>>> import numpy as np
>>> from numpy import linalg as LA
>>> np.set_printoptions(precision=1, suppress=True, linewidth=140)
>>> rnd = lambda a: np.round(a, 1) + 0
>>> X = np.load("run6.npy")
>>> X
array([[3., 1., 1., 1., 1., 1., 1., 1., 1., 1., 1.],
       [1., 3., 1., 1., 1., 1., 1., 1., 1., 1., 1.],
       [1., 1., 3., 1., 1., 1., 1., 1., 1., 1., 1.],
       [1., 1., 1., 3., 1., 1., 1., 1., 1., 1., 1.],
       [1., 1., 1., 1., 3., 1., 1., 1., 1., 1., 1.],
       [1., 1., 1., 1., 1., 3., 1., 1., 1., 1., 1.],
       [1., 1., 1., 1., 1., 1., 3., 1., 1., 1., 1.],
       [1., 1., 1., 1., 1., 1., 1., 3., 1., 1., 1.],
       [1., 1., 1., 1., 1., 1., 1., 1., 3., 1., 1.],
       [1., 1., 1., 1., 1., 1., 1., 1., 1., 3., 1.],
       [1., 1., 1., 1., 1., 1., 1., 1., 1., 1., 3.]])
>>> left, sig, Vh = LA.svd(X, full_matrices=False)
>>> rnd(sig / sig[0])
array([1. , 0.2, 0.2, 0.2, 0.2, 0.2, 0.2, 0.2, 0.2, 0.2, 0.2])
>>> left.shape, sig.shape, Vh.shape
((11, 11), (11,), (11, 11))
>>> (sig > 1e-8).sum()
np.int64(11)
>>> rnd(Vh @ Vh.T)
array([[1., 0., 0., 0., 0., 0., 0., 0., 0., 0., 0.],
       [0., 1., 0., 0., 0., 0., 0., 0., 0., 0., 0.],
       [0., 0., 1., 0., 0., 0., 0., 0., 0., 0., 0.],
       [0., 0., 0., 1., 0., 0., 0., 0., 0., 0., 0.],
       [0., 0., 0., 0., 1., 0., 0., 0., 0., 0., 0.],
       [0., 0., 0., 0., 0., 1., 0., 0., 0., 0., 0.],
       [0., 0., 0., 0., 0., 0., 1., 0., 0., 0., 0.],
       [0., 0., 0., 0., 0., 0., 0., 1., 0., 0., 0.],
       [0., 0., 0., 0., 0., 0., 0., 0., 1., 0., 0.],
       [0., 0., 0., 0., 0., 0., 0., 0., 0., 1., 0.],
       [0., 0., 0., 0., 0., 0., 0., 0., 0., 0., 1.]])
>>> np.abs(left[:, 0]).round(6).argmax()
np.int64(0)
>>> data = np.load("layer3.npy")
>>> data
array([[-3.,  1.,  0.,  0.],
       [ 0., -3.,  1.,  0.],
       [ 0.,  0., -3.,  1.],
       [ 0.,  0.,  0., -3.]])
>>> rng = np.random.default_rng(944509)
>>> M2 = data + rng.integers(-2, 3, (4, 3)) @ rng.integers(-2, 3, (3, 4))
>>> M2
array([[-6.,  1., -4.,  1.],
       [ 4.,  2.,  3., -1.],
       [-3., -3., -5.,  3.],
       [ 2.,  1.,  2.,  0.]])
>>> LA.matrix_rank(M2 - data, tol=1e-8)
np.int64(3)
>>> M2 - data
array([[-3.,  0., -4.,  1.],
       [ 4.,  5.,  2., -1.],
       [-3., -3., -2.,  2.],
       [ 2.,  1.,  2.,  3.]])
>>> np.abs(M2 - data).sum(axis=1)
array([ 8., 12., 10.,  8.])
>>> rnd(LA.svd(M2 - data, compute_uv=False))
array([9.4, 4. , 3.3, 0. ])
>>> rnd(LA.norm(M2[2] - M2[3]))
np.float64(9.9)
>>> rnd(LA.norm(M2, axis=1))
array([7.3, 5.5, 7.2, 3. ])
>>> rnd(LA.norm(M2, 1)), rnd(LA.norm(M2, np.inf))
(np.float64(15.0), np.float64(14.0))
>>> rnd(LA.norm(M2, axis=0))
array([8.1, 3.9, 7.3, 3.3])
>>> q, r_ = LA.qr(data)
>>> q.shape, r_.shape
((4, 4), (4, 4))
>>> abs(r_[0, 0]), rnd(LA.norm(data[:, 0]))
(np.float64(3.0), np.float64(3.0))
>>> q @ r_
array([[-3.,  1.,  0.,  0.],
       [ 0., -3.,  1.,  0.],
       [ 0.,  0., -3.,  1.],
       [ 0.,  0.,  0., -3.]])
>>> q.T @ q
array([[1., 0., 0., 0.],
       [0., 1., 0., 0.],
       [0., 0., 1., 0.],
       [0., 0., 0., 1.]])
>>> rnd(np.sort(LA.eigvals(data)))
array([-3., -3., -3., -3.])
>>> [int(LA.matrix_rank(LA.matrix_power(data, p))) for p in range(1, 5)]
[4, 4, 4, 4]
>>> rnd(LA.matrix_power(data - np.diag(np.diag(data)), 4))
array([[0., 0., 0., 0.],
       [0., 0., 0., 0.],
       [0., 0., 0., 0.],
       [0., 0., 0., 0.]])
>>> M2 = data / np.sqrt((data ** 2).mean(axis=1, keepdims=True))
>>> LA.matrix_rank(data - data.mean(axis=1, keepdims=True))
np.int64(3)
>>> LA.matrix_rank(M2) == LA.matrix_rank(data)
np.True_
>>> rnd(data - data.mean(axis=1, keepdims=True))
array([[-2.5,  1.5,  0.5,  0.5],
       [ 0.5, -2.5,  1.5,  0.5],
       [ 0.5,  0.5, -2.5,  1.5],
       [ 0.8,  0.8,  0.8, -2.2]])
>>> sig = 20 * 0.5 ** np.arange(4)
>>> q, _ = LA.qr(np.array([[-2.1, -0.8, -1.8, -0.2],
...     [-1.6, -1.8, -0.8, -0.7],
...     [0.0, 0.6, 2.1, 0.4],
...     [-0.4, 0.3, 0.7, 1.2]]))
>>> mat = rng.normal(size=(21, 4)) * sig @ q
>>> rnd(mat)
array([[-12.5, -12.6, -12.5,   4.1],
       [-19.8,   9.6,  10.2,  -0.2],
       [ 26.3, -13.2, -23.5,   7.3],
       [ -0.8, -17.2, -12. ,   2.3],
       [  6.9,   1. ,  -4. ,   5. ],
       [  6.3,  10.9,   5.6,  -2.6],
       [  7.2,   6.1,   2. ,   1.2],
       [-11.7,   8.1,   2. ,  -5.7],
       [ 10.5,  -3.1,   1.4,   2.7],
       [ -1.3,   9.2,   9.4,  -3.1],
       [ -4.1,   8.9,   9.2,   1. ],
       [  5.5,  -0.8,  -1. ,   4. ],
       [ 20.1,  -9.1, -11.6,   5.9],
       [ -1.7,  -4.6,  -2.1,   0. ],
       [  6. ,  -2.7,   5.1,   4.5],
       [-13.2,   6.7,  10.5,  -0.1],
       [ 25. ,   0.1,  -8.9,   0. ],
       [-23.3,  -0.7,  16.4,   0.4],
       [ 20.2,  -6.6,  -5.6,   2.9],
       [ -5.2,   0.8,   4. ,  -4.5],
       [-15.9,  -1.6,   8.4,  -0.9]])
>>> x0 = np.array([0, -2, 3, 0])
>>> y = mat @ x0
>>> rnd(LA.solve(mat.T @ mat, mat.T @ y))
array([ 0., -2.,  3.,  0.])
>>> rnd(LA.pinv(mat) @ mat)
array([[1., 0., 0., 0.],
       [0., 1., 0., 0.],
       [0., 0., 1., 0.],
       [0., 0., 0., 1.]])
>>> y = y + 0.3 * rng.normal(size=21)
>>> rnd(y)
array([-12.1,  11.5, -43.8,  -1.5, -14. ,  -5.4,  -6.6,  -9.9,  10.2,  10.2,  10.4,  -1.6, -16. ,   2.6,  21.1,  17.7, -26.7,  50.7,  -3.4,
        10.3,  28. ])
>>> b, *_ = LA.lstsq(mat, y)
>>> b.round()
array([-0., -2.,  3.,  0.])
>>> cen = mat - mat.mean(axis=0)
>>> vecs = LA.svd(cen)[2][:2]
>>> M2 = cen - cen @ vecs.T @ vecs
>>> rnd((cen @ vecs.T).std(axis=0))
array([16.5,  8.5])
>>> rnd(np.diag(vecs.T @ vecs))
array([0.9, 0.6, 0.5, 0. ])
>>> rnd(M2.std(axis=0))
array([0.7, 2.2, 2.6, 2.4])
>>> cen = mat - mat.mean(axis=0)
>>> left, sig, Vh = LA.svd(cen, full_matrices=False)
>>> rnd(sig ** 2 / (sig ** 2).sum())
array([0.8, 0.2, 0. , 0. ])
>>> (np.sign(left[:, 0]) == np.sign(left[0, 0])).astype(int)
array([1, 1, 0, 0, 0, 1, 0, 1, 0, 1, 1, 0, 0, 1, 0, 1, 0, 1, 0, 1, 1])
>>> rnd((sig ** 2).sum() ** 2 / (sig ** 4).sum())
np.float64(1.7)
>>> np.abs(left[:, 0]).argmax()
np.int64(2)
>>> F = np.load("a.npy")
>>> F
array([[ -3.7,   3. , -25.3,   8.4, -31.9,  12.2, -32.4, -10.6,   0.4,  -0.1,  -2. ],
       [  9.7,   8.8, -13.4, -12.3,   9.8, -20.6,  -1.2, -12.8,  -8. ,   1.6,   8.8],
       [-14.5,   6.1,  27.3, -10.4,   1.4,   6.5,   5.1,  -9.2,  14.6,  13.3,  16.9],
       [  7.8, -21.9,   0.8,  11.8,   5.4,  23. ,  -1.9,  15.9, -11.6,  -4.8, -11.5],
       [-12.7,  11. ,  11.7,   6.4,  11.5,  -4.6,  23.4,   2.8,  -4.9,  -8. , -15.4],
       [-10.3,  -7.7,   0.7,   9.8,  11.4, -15.5,  10. ,   4.4, -13.6, -11.1, -16.1],
       [-12.3,   3.4,   3. ,  12.5, -15.4, -10.8,  -4.4, -28.2,  23.7,   0. ,   4.1],
       [ 11.6,  -4.2,  -2.2,   0.2, -11.3,   8.1,   1.6, -16.5,   1. ,  11. ,  -2.3],
       [  2.3,  16.2,   4.2,   0.2,  13.1, -31.7,  -6.9,   7.7, -13.6,  10.6,   7.2],
       [ 11.9,  -5.9,  -1.6,   8.4,  -1.8,  -0.5,  13.3,   2.6,   6.1,  -9.5, -27.2],
       [  8.8,  11.8,  -8.1,  17.7, -12.3,  16.8,   8.6,  -9.1,  24.3,  -5.9,  -6.9],
       [-17.4, -14.6,   7.9, -12.6,  -9.5,   7.2,   2. ,  -6.3,  -8.6,   6.4,  22.7],
       [  0.5,  -1.7, -25.9, -20.6,  -4.3,  11.3,  -7. ,  -6.1,  -7.7,   5.5,  14.1],
       [ -5.2,  23.8,  -6.7,   5.2,  -3.1,   5.1, -27. ,  32.2, -15.7,  14.5,   6.4],
       [  6.2,  -5.1, -22.7,   6.2,   5.2, -31.6,  10.9,   7.1,  -1.6, -24.6,  -5.6],
       [ -5.2,  15.8,   4.2,  -7.9,   8.1, -15.3, -17.7,  -2.1,  -6. ,   1.8,  -4.2],
       [  8.6,   9.6,  -1.9,  11.1,  -9.8, -13.5,   9.2,  -6.7, -10.2,  -8.8, -14.9],
       [ 12. , -13.8,  -5.6,  12.5,  -0.7, -26.7,  -9. ,  -8.8,   0.8, -19.1,  -8.7],
       [  1.2, -18.7,  12.5,  24.3, -20.3,   0.2, -25.3, -16.8,  -3.3,  -7.2,  16.8]])
>>> hat = F @ LA.solve(F.T @ F, F.T)
>>> rnd(LA.eigvalsh(hat))
array([0., 0., 0., 0., 0., 0., 0., 0., 1., 1., 1., 1., 1., 1., 1., 1., 1., 1., 1.])
>>> rnd(np.trace(hat))
np.float64(11.0)
>>> rnd(np.diag(hat))
array([0.7, 0.5, 0.4, 0.6, 0.6, 0.6, 0.7, 0.5, 0.6, 0.4, 0.7, 0.6, 0.5, 0.7, 0.7, 0.6, 0.7, 0.4, 0.8])
>>> M2 = np.c_[F[:, :1] @ np.array([[3]]), np.array([3, 2, -2, 0, 2, 0, 0, 0, -2, -2, 0, 1, -2, 0, 1, -2, 2, 3, -3])]
>>> rnd(M2)
array([[-11.1,   3. ],
       [ 29.1,   2. ],
       [-43.5,  -2. ],
       [ 23.4,   0. ],
       [-38.1,   2. ],
       [-30.9,   0. ],
       [-36.9,   0. ],
       [ 34.8,   0. ],
       [  6.9,  -2. ],
       [ 35.7,  -2. ],
       [ 26.4,   0. ],
       [-52.2,   1. ],
       [  1.5,  -2. ],
       [-15.6,   0. ],
       [ 18.6,   1. ],
       [-15.6,  -2. ],
       [ 25.8,   2. ],
       [ 36. ,   3. ],
       [  3.6,  -3. ]])
>>> LA.matrix_rank(np.c_[F, M2])
np.int64(12)
>>> rnd(LA.norm(M2 - F @ LA.lstsq(F, M2)[0], axis=0))
array([0. , 6.5])
>>> rnd(LA.lstsq(F, M2[:, 0])[0])
array([3., 0., 0., 0., 0., 0., 0., 0., 0., 0., 0.])
>>> LA.matrix_rank(M2)
np.int64(2)
>>> rnd(LA.norm(LA.qr(F)[0].T @ M2, axis=0) ** 2 / ((M2 ** 2).sum(axis=0) + 1e-12))
array([1. , 0.3])
